In [1]: import numpy as np

In [2]: import numpy.linalg as la

In [3]: np.set_printoptions(precision=4, suppress=True, linewidth=200)

In [4]: M = np.load("w.npy")

In [5]: M
Out[5]: 
array([[  0.1821,  -7.1276,  -1.0477,   3.171 ,   3.7814],
       [  5.0399,  -6.333 ,  -8.0046,  -2.1517,   2.1471],
       [  2.4041,  -5.1721,   3.7303,   7.1044,   4.6259],
       [  2.2147,  -6.4607,  -2.2864,   2.2816,   3.432 ],
       [  2.5578,  -5.4088,   2.2012,   5.8888,   4.3123],
       [ -1.3098,  -7.6249,  -0.1775,   3.7925,   4.03  ],
       [  5.5951,  -4.5674,  -0.426 ,   3.939 ,   3.6351],
       [  5.9029,  -4.1512,   0.9626,   5.0653,   3.8974],
       [ -1.4503,  -7.5073,   0.7268,   4.5089,   4.2179],
       [  4.0711,  -4.923 ,   1.225 ,   5.1836,   4.0414],
       [  4.9238,  -5.9018,  -5.5874,  -0.2238,   2.6363],
       [  3.9412,  -6.4515,  -6.125 ,  -0.7029,   2.5779],
       [  0.0156,  -7.0344,  -0.207 ,   3.8352,   3.9578],
       [  7.0615,  -4.9808,  -5.7926,  -0.281 ,   2.4884],
       [  1.3541,  -6.2879,   0.514 ,   4.4789,   4.0351],
       [  3.5891,  -5.3448,   0.2002,   4.3397,   3.8606],
       [ -1.6127,  -7.5177,   1.04  ,   4.7514,   4.2886],
       [  0.1684,  -7.4677,  -2.7174,   1.8345,   3.4481],
       [  2.5387,  -7.9805, -10.6148,  -4.3649,   1.7501],
       [ 12.6424,  -2.7671,  -7.281 ,  -1.1927,   1.9117],
       [  1.7226,  -6.2212,   0.0184,   4.1008,   3.9175],
       [  4.7617,  -4.1301,   3.6359,   7.1468,   4.4891],
       [  4.2767,  -5.891 ,  -4.0777,   0.9517,   2.9706],
       [  1.4186,  -5.4124,   4.7461,   7.8678,   4.8783],
       [  8.7642,  -2.9981,   0.2899,   4.6701,   3.6198],
       [  5.7561,  -2.3876,  10.1106,  12.3763,   5.7343],
       [ 14.6304,   0.3479,   3.8209,   7.7882,   4.0327],
       [  8.6933,  -3.248 ,  -0.8   ,   3.7947,   3.4053],
       [  2.6576,  -6.571 ,  -3.8349,   1.065 ,   3.1001],
       [  2.4134,  -5.1382,   3.8787,   7.2236,   4.6551],
       [ 12.5433,  -0.4317,   4.6192,   8.3225,   4.2967],
       [  7.7605,  -2.9528,   2.7747,   6.6078,   4.1669],
       [  7.3955,  -5.0579,  -6.9293,  -1.1736,   2.2444]])

In [6]: dist = la.norm(M[:, None] - M[None], axis=-1)

In [7]: la.matrix_rank(dist ** 2)
Out[7]: np.int64(4)

In [8]: dist[29].round(6).argsort(kind="stable")[:4]
Out[8]: array([29,  2, 23,  4])

In [9]: arr = np.array([[21.0, -27.0, -13.0, 9.0],
   ...:     [0.0, -2.0, 0.0, 0.0],
   ...:     [-2.0, 3.0, 0.0, -1.0],
   ...:     [-48.0, 57.0, 28.0, -21.0]])

In [10]: la.matrix_rank(arr)
Out[10]: np.int64(4)

In [11]: arr.sum(axis=0)
Out[11]: array([-29.,  31.,  15., -13.])

In [12]: np.count_nonzero(arr)
Out[12]: np.int64(12)

In [13]: np.diff(arr, axis=0)
Out[13]: 
array([[-21.,  25.,  13.,  -9.],
       [ -2.,   5.,   0.,  -1.],
       [-46.,  54.,  28., -20.]])

In [14]: np.unravel_index(np.abs(arr).argmax(), arr.shape)
Out[14]: (np.int64(3), np.int64(1))

In [15]: arr - arr[0]
Out[15]: 
array([[  0.,   0.,   0.,   0.],
       [-21.,  25.,  13.,  -9.],
       [-23.,  30.,  13., -10.],
       [-69.,  84.,  41., -30.]])

In [16]: la.svd(arr, compute_uv=False)
Out[16]: array([90.6112,  2.0112,  1.2498,  0.0527])

In [17]: arr.mean(axis=0)
Out[17]: array([-7.25,  7.75,  3.75, -3.25])

In [18]: rng = np.random.default_rng(611)

In [19]: idx = rng.permutation(4)

In [20]: idx
Out[20]: array([1, 0, 2, 3])

In [21]: other = arr[idx][:, idx]

In [22]: np.round(la.det(other), 4), np.round(la.det(arr[idx]), 4)
Out[22]: (np.float64(-12.0), np.float64(12.0))

In [23]: np.diag(other)
Out[23]: array([ -2.,  21.,   0., -21.])

In [24]: W0 = np.load("x.npy")

In [25]: W0
Out[25]: 
array([[ 5,  4,  1,  2, -5, -6, -3],
       [ 4,  6, -2,  1, -3, -4, -5],
       [ 1, -2,  3,  1, -2, -2,  2],
       [ 2,  1,  1,  1, -2, -2, -1],
       [-5, -3, -2, -2,  6,  8,  1],
       [-6, -4, -2, -2,  8, 12,  0],
       [-3, -5,  2, -1,  1,  0,  6]])

In [26]: la.cond(W0) > 100
Out[26]: np.True_

In [27]: [round(float(x), 4) for x in la.svd(W0, compute_uv=False)[:3]]
Out[27]: [24.9018, 11.1431, 2.9551]

In [28]: F = np.array([[8, 2, 3, 4, 4, -5],
    ...:     [-5, 8, 1, 1, -4, -4],
    ...:     [2, 1, 5, 5, -3, 2],
    ...:     [3, 2, -3, 9, -5, -1],
    ...:     [1, 5, -3, 5, 7, -4],
    ...:     [-4, -1, 3, -5, 3, 5]])

In [29]: other = F[0, 0] * F[1:] - np.outer(F[1:, 0], F[0])

In [30]: other
Out[30]: 
array([[  0,  74,  23,  28, -12, -57],
       [  0,   4,  34,  32, -32,  26],
       [  0,  10, -33,  60, -52,   7],
       [  0,  38, -27,  36,  52, -27],
       [  0,   0,  36, -24,  40,  20]])

In [31]: np.flatnonzero(~other.round(6).any(axis=1))
Out[31]: array([], dtype=int64)

In [32]: la.matrix_rank(other), la.matrix_rank(F)
Out[32]: (np.int64(5), np.int64(6))

In [33]: f = np.array([-2, -2, -1, -2, -1, -1])

In [34]: other = F + np.outer(f, np.eye(6)[2])

In [35]: other
Out[35]: 
array([[ 8.,  2.,  1.,  4.,  4., -5.],
       [-5.,  8., -1.,  1., -4., -4.],
       [ 2.,  1.,  4.,  5., -3.,  2.],
       [ 3.,  2., -5.,  9., -5., -1.],
       [ 1.,  5., -4.,  5.,  7., -4.],
       [-4., -1.,  2., -5.,  3.,  5.]])

In [36]: round(la.det(other) / la.det(F), 4), round(1 + la.solve(F, f)[2], 4)
Out[36]: (np.float64(1.5814), np.float64(1.5814))

In [37]: la.matrix_rank(other - F)
Out[37]: np.int64(1)

In [38]: la.matrix_rank(la.inv(other) - la.inv(F), tol=1e-8)
Out[38]: np.int64(1)

In [39]: w1 = np.array([[-2, -9, 2],
    ...:     [-7, -9, -5],
    ...:     [3, -5, -6],
    ...:     [6, -2, -9],
    ...:     [-9, 1, -1],
    ...:     [-1, -7, 9]])

In [40]: b = np.array([3, 2, 3])

In [41]: act = np.maximum(F @ w1 + b, 0)

In [42]: act
Out[42]: 
array([[ 0,  0,  0],
       [ 6,  0,  0],
       [62,  0,  0],
       [74,  0,  0],
       [ 0,  0,  0],
       [ 0, 10, 69]])

In [43]: (act > 0).astype(int)
Out[43]: 
array([[0, 0, 0],
       [1, 0, 0],
       [1, 0, 0],
       [1, 0, 0],
       [0, 0, 0],
       [0, 1, 1]])

In [44]: (act > 0).mean(axis=0)
Out[44]: array([0.5   , 0.1667, 0.1667])

In [45]: W2 = np.array([[-2, -1], [0, 1], [1, -1]])

In [46]: w1 @ W2
Out[46]: 
array([[  6,  -9],
       [  9,   3],
       [-12,  -2],
       [-21,   1],
       [ 17,  11],
       [ 11, -15]])

In [47]: la.matrix_rank(act, rtol=0.1)
Out[47]: np.int64(2)

In [48]: la.cond(act) > 100
Out[48]: np.True_

In [49]: round(float(la.norm(act, 2) / la.norm(act)), 4)
Out[49]: 0.8112

In [50]: t = np.radians(135)

In [51]: R = np.eye(6)

In [52]: R[3, 3] = R[0, 0] = np.cos(t)

In [53]: R[3, 0], R[0, 3] = -np.sin(t), np.sin(t)

In [54]: R
Out[54]: 
array([[-0.7071,  0.    ,  0.    ,  0.7071,  0.    ,  0.    ],
       [ 0.    ,  1.    ,  0.    ,  0.    ,  0.    ,  0.    ],
       [ 0.    ,  0.    ,  1.    ,  0.    ,  0.    ,  0.    ],
       [-0.7071,  0.    ,  0.    , -0.7071,  0.    ,  0.    ],
       [ 0.    ,  0.    ,  0.    ,  0.    ,  1.    ,  0.    ],
       [ 0.    ,  0.    ,  0.    ,  0.    ,  0.    ,  1.    ]])

In [55]: other = F @ R.T

In [56]: la.svd(F, compute_uv=False), la.svd(other, compute_uv=False)
Out[56]: 
(array([17.4574, 12.1285, 10.8895,  7.9018,  5.5412,  0.6452]),
 array([17.4574, 12.1285, 10.8895,  7.9018,  5.5412,  0.6452]))

In [57]: np.abs(other - F).max(axis=0)
Out[57]: array([10.8284,  0.    ,  0.    , 17.4853,  0.    ,  0.    ])

In [58]: m1 = np.tril(np.array([[-2, 0, -2, 2], [0, 1, 1, 2], [0, 1, 2, 1], [1, -1, -1, 0]]), -1) + np.eye(4, dtype=int)

In [59]: m1
Out[59]: 
array([[ 1,  0,  0,  0],
       [ 0,  1,  0,  0],
       [ 0,  1,  1,  0],
       [ 1, -1, -1,  1]])

In [60]: m1.reshape(2, -1)
Out[60]: 
array([[ 1,  0,  0,  0,  0,  1,  0,  0],
       [ 0,  1,  1,  0,  1, -1, -1,  1]])

In [61]: m1.reshape(-1, 2)
Out[61]: 
array([[ 1,  0],
       [ 0,  0],
       [ 0,  1],
       [ 0,  0],
       [ 0,  1],
       [ 1,  0],
       [ 1, -1],
       [-1,  1]])

In [62]: blk = m1.reshape(4, 2, -1)

In [63]: blk.transpose(1, 0, 2)
Out[63]: 
array([[[ 1,  0],
        [ 0,  1],
        [ 0,  1],
        [ 1, -1]],

       [[ 0,  0],
        [ 0,  0],
        [ 1,  0],
        [-1,  1]]])

In [64]: blk.shape
Out[64]: (4, 2, 2)

In [65]: blk.sum(axis=1)
Out[65]: 
array([[1, 0],
       [0, 1],
       [1, 1],
       [0, 0]])

In [66]: blk[:, 0]
Out[66]: 
array([[ 1,  0],
       [ 0,  1],
       [ 0,  1],
       [ 1, -1]])

In [67]: J = np.loadtxt("data.csv", delimiter=",")

In [68]: J
Out[68]: 
array([[ 0.0483,  0.1743,  0.1238, -0.1778, -0.0272, -0.4698,  0.7985],
       [-0.1987, -0.2303, -0.0515, -0.4357,  0.4347,  0.0477,  0.053 ],
       [ 4.3736,  2.3576, -0.9182,  2.0707,  0.9992,  0.5991,  3.4012],
       [ 1.1806,  0.9333, -0.8881,  1.0303,  0.1765,  0.2255,  1.8711],
       [ 5.7746,  3.1743, -2.1774,  3.7967,  1.126 ,  0.0212,  4.8458],
       [ 1.8647,  0.8535, -0.8522,  1.2845,  0.2161,  0.1135,  1.6071],
       [ 6.5372,  3.908 , -2.0563,  3.5393,  1.4649,  0.4072,  5.3197],
       [ 6.3791,  3.5599, -2.2844,  3.2974,  1.0228,  1.0661,  4.6669],
       [ 1.5552,  1.2763, -0.3246,  0.8241,  0.0116,  0.2831,  1.848 ],
       [ 4.39  ,  1.9965, -1.0653,  2.3613,  0.8774,  0.2934,  3.4739],
       [ 0.1868,  0.2141, -0.121 , -0.6019, -0.0939,  0.1296,  0.1777],
       [ 6.0833,  3.0959, -2.42  ,  3.2252,  0.2041, -0.1496,  5.1621],
       [ 2.2475,  1.1117, -0.6363,  1.9122,  0.4162, -0.2337,  1.8429],
       [ 1.9636,  0.9879, -0.5829,  0.918 ,  0.7205,  0.3309,  1.9771],
       [ 1.6534,  1.3781, -1.1292,  0.5681,  0.1992,  0.3462,  1.9579],
       [ 1.7928,  0.8514, -0.8141,  1.1885,  0.1768, -0.026 ,  1.4829],
       [ 2.1627,  1.0068, -0.8532,  1.4021,  0.6829,  0.3412,  1.8651],
       [ 2.2996,  1.0814, -0.7865,  1.3877,  0.8095,  0.0016,  1.8445],
       [ 0.3736, -0.1757, -0.0665,  0.2153,  0.1471,  0.0302, -0.2521],
       [ 0.039 , -0.1373, -0.3207,  0.228 ,  0.4529,  0.2639,  0.3345],
       [ 3.7934,  2.1593, -1.6018,  2.6331,  0.4523, -0.413 ,  3.5626],
       [ 1.9956,  1.4517, -0.5489,  0.804 ,  0.6989, -0.2981,  1.6874],
       [ 5.5527,  3.0529, -1.9366,  3.2505,  1.2824, -0.0774,  4.7203],
       [ 3.6319,  1.946 , -0.81  ,  2.3258,  0.7903,  0.4639,  3.654 ],
       [ 3.8831,  2.1275, -1.0358,  2.1051,  1.3761, -0.3901,  2.9346],
       [ 5.9067,  3.3397, -1.6678,  3.5431,  1.0916, -0.1615,  5.3787],
       [ 2.0622,  1.0707, -0.9711,  1.482 , -0.335 ,  0.2322,  1.7273],
       [ 1.2896,  1.2958, -0.4588,  1.1985,  0.7849, -0.1009,  1.803 ],
       [ 5.8054,  3.4739, -1.8286,  3.2318,  1.1239,  0.0001,  5.2816]])

In [69]: other = np.c_[J[:, :1] @ np.array([[7]]), np.array([2, 1, 0, 1, 0, -1, -3, 0, -1, 1, -1, 2, 1, 2, 1, 0, 0, 0, -3, -3, -3, -2, -1, 1, 0, 2, 1, -2, -2])]

In [70]: other
Out[70]: 
array([[ 0.3381,  2.    ],
       [-1.3909,  1.    ],
       [30.6152,  0.    ],
       [ 8.2642,  1.    ],
       [40.4222,  0.    ],
       [13.0529, -1.    ],
       [45.7604, -3.    ],
       [44.6537,  0.    ],
       [10.8864, -1.    ],
       [30.73  ,  1.    ],
       [ 1.3076, -1.    ],
       [42.5831,  2.    ],
       [15.7325,  1.    ],
       [13.7452,  2.    ],
       [11.5738,  1.    ],
       [12.5496,  0.    ],
       [15.1389,  0.    ],
       [16.0972,  0.    ],
       [ 2.6152, -3.    ],
       [ 0.273 , -3.    ],
       [26.5538, -3.    ],
       [13.9692, -2.    ],
       [38.8689, -1.    ],
       [25.4233,  1.    ],
       [27.1817,  0.    ],
       [41.3469,  2.    ],
       [14.4354,  1.    ],
       [ 9.0272, -2.    ],
       [40.6378, -2.    ]])

In [71]: np.round(la.norm(other - J @ la.lstsq(J, other)[0], axis=0), 4) + 0
Out[71]: array([0.    , 7.2689])

In [72]: la.matrix_rank(other)
Out[72]: np.int64(2)
